$ ipython --no-banner

In [1]: import numpy as np

In [2]: from numpy import linalg as LA

In [3]: np.set_printoptions(precision=3, suppress=True, linewidth=200, sign=" ")

In [4]: rd = lambda a: np.round(a, 3) + 0

In [5]: data = np.load("m.npy")

In [6]: data
Out[6]: 
array([[  9., -12.,  10.],
       [ 16., -19.,  16.],
       [ 12., -12.,  11.]])

In [7]: Y = np.array([[0, 1, 1], [1, 3, 1], [0, 1, 3]])

In [8]: np.einsum("ik,kj->ij", data, Y)
Out[8]: 
array([[-12., -17.,  27.],
       [-19., -25.,  45.],
       [-12., -13.,  33.]])

In [9]: np.einsum("ij->j", data)
Out[9]: array([ 37., -43.,  37.])

In [10]: np.einsum("ik,kj->ji", data, Y)
Out[10]: 
array([[-12., -19., -12.],
       [-17., -25., -13.],
       [ 27.,  45.,  33.]])

In [11]: vec = np.array([2, 2, 0])

In [12]: y = data @ vec

In [13]: y
Out[13]: array([-6., -6.,  0.])

In [14]: rd(LA.solve(data.T, data[0]))
Out[14]: array([ 1.,  0.,  0.])

In [15]: rd(LA.solve(data, y + data[:, 1]))
Out[15]: array([ 2.,  3.,  0.])

In [16]: rd(LA.solve(data, y))
Out[16]: array([ 2.,  2.,  0.])

In [17]: Uu, sv = LA.svd(data)
---------------------------------------------------------------------------
ValueError                                Traceback (most recent call last)
Cell In[17], line 1
----> 1 Uu, sv = LA.svd(data)

ValueError: too many values to unpack (expected 2)

In [18]: Uu, sv, Vh = LA.svd(data, full_matrices=False)

In [19]: rd(np.abs(Vh[0]))
Out[19]: array([ 0.547,  0.636,  0.545])

In [20]: (sv > 1e-8).sum()
Out[20]: np.int64(3)

In [21]: Uu.shape, sv.shape, Vh.shape
Out[21]: ((3, 3), (3,), (3, 3))

In [22]: mat = np.load("a.npy")

In [23]: mat
Out[23]: 
array([[-3.,  3.],
       [-6.,  6.]])

In [24]: Uu, sv, Vh = LA.svd(mat)

In [25]: vecs = Vh[:(sv > 1e-8).sum()]

In [26]: rng = np.random.default_rng(988)

In [27]: vec = mat[1] + -1 * mat[0] + rng.integers(2) * np.eye(2)[1]

In [28]: vec
Out[28]: array([-3.,  3.])

In [29]: rd(vecs.T @ vecs)
Out[29]: 
array([[ 0.5, -0.5],
       [-0.5,  0.5]])

In [30]: LA.matrix_rank(np.vstack([mat, vec]))
Out[30]: np.int64(1)

In [31]: np.allclose(vecs.T @ vecs @ vec, vec)
Out[31]: True

In [32]: rd(np.diag(vecs.T @ vecs))
Out[32]: array([ 0.5,  0.5])

In [33]: ev, vecs = LA.eig(data)

In [34]: rd(np.prod(ev))
Out[34]: np.float64(15.0)

In [35]: rd(np.sort(LA.eigvals(data @ data)))
Out[35]: array([  1.,   9.,  25.])

In [36]: rd(data @ vecs[:, 0] - ev[0] * vecs[:, 0])
Out[36]: array([ 0.,  0.,  0.])

In [37]: (mat + mat.T) / 2
Out[37]: 
array([[-3. , -1.5],
       [-1.5,  6. ]])

In [38]: mat @ mat
Out[38]: 
array([[ -9.,   9.],
       [-18.,  18.]])

In [39]: rd(LA.det(mat))
Out[39]: np.float64(0.0)

In [40]: rd(np.abs(LA.eigvals(mat)).max())
Out[40]: np.float64(3.0)

In [41]: np.allclose(mat @ mat.T, mat.T @ mat)
Out[41]: False

In [42]: feats = np.load("case19.npy")

In [43]: feats
Out[43]: 
array([[ 8,  0,  4],
       [ 3, -5,  4],
       [-1,  1, -6],
       [-5, -3, -4]])

In [44]: cov = feats.T @ feats

In [45]: np.allclose(cov, cov.T)
Out[45]: True

In [46]: r0 = np.array([2, 1, 0])

In [47]: np.polyval(r0, feats[1])
Out[47]: array([ 21,  45,  36])

In [48]: np.correlate(feats[1], feats[2], "full")
Out[48]: array([-18,  33, -32,   9,  -4])

In [49]: Y = feats / np.sqrt((feats ** 2).mean(axis=1, keepdims=True))

In [50]: rd(LA.norm(Y, axis=1))
Out[50]: array([ 1.732,  1.732,  1.732,  1.732])
